In [1]: import numpy as np

In [2]: np.set_printoptions(precision=1, suppress=True, linewidth=120, sign=" ")

In [3]: M = np.array([[-3, -3, -3], [-3, -6, -6], [-3, -6, -9]])

In [4]: np.trace(M)
Out[4]: np.int64(-18)

In [5]: np.allclose(M, M.T)
Out[5]: True

In [6]: np.sort(np.abs(np.linalg.eigvals(M)))
Out[6]: array([  0.9,   1.9,  15.1])

In [7]: vec = np.array([-4, -5, 1])

In [8]: a = np.maximum(M @ vec, 0)

In [9]: np.tanh(M @ vec)
Out[9]: array([ 1.,  1.,  1.])

In [10]: np.maximum(M @ vec, 0) - np.maximum(-M @ vec, 0)
Out[10]: array([ 24,  36,  33])

In [11]: M.T @ a
Out[11]: array([-279, -486, -585])

In [12]: M * (a > 1e-9)[:, None]
Out[12]: 
array([[-3, -3, -3],
       [-3, -6, -6],
       [-3, -6, -9]])

In [13]: w, vecs = np.linalg.eigh(M)

In [14]: vec = np.array([-1, -9, -1])

In [15]: vecs * np.abs(w) @ vecs.T
Out[15]: 
array([[ 3.,  3.,  3.],
       [ 3.,  6.,  6.],
       [ 3.,  6.,  9.]])

In [16]: vecs * np.maximum(w, 0) @ vecs.T
Out[16]: 
array([[ 0.,  0.,  0.],
       [ 0.,  0.,  0.],
       [ 0.,  0.,  0.]])

In [17]: vec @ M @ vec
Out[17]: np.int64(-666)

In [18]: np.abs(M).sum(axis=1).max(), round(float(np.abs(w).max()), 1)
Out[18]: (np.int64(18), 15.1)

In [19]: np.linalg.eigvalsh(M[1:, 1:])
Out[19]: array([-13.7,  -1.3])

In [20]: np.all(np.linalg.eigvalsh(M) > 0)
Out[20]: np.False_

In [21]: round(np.linalg.eigvalsh(M).min(), 1)
Out[21]: np.float64(-15.1)

In [22]: u, g = M[2], M[0]

In [23]: u @ u
Out[23]: np.int64(126)

In [24]: p = (u @ g) / (u @ u) * u

In [25]: np.outer(u, g)
Out[25]: 
array([[  9,   9,   9],
       [ 18,  18,  18],
       [ 27,  27,  27]])

In [26]: g - p
Out[26]: array([-1.7, -0.4,  0.9])

In [27]: np.linalg.matrix_rank(np.outer(u, g))
Out[27]: np.int64(1)
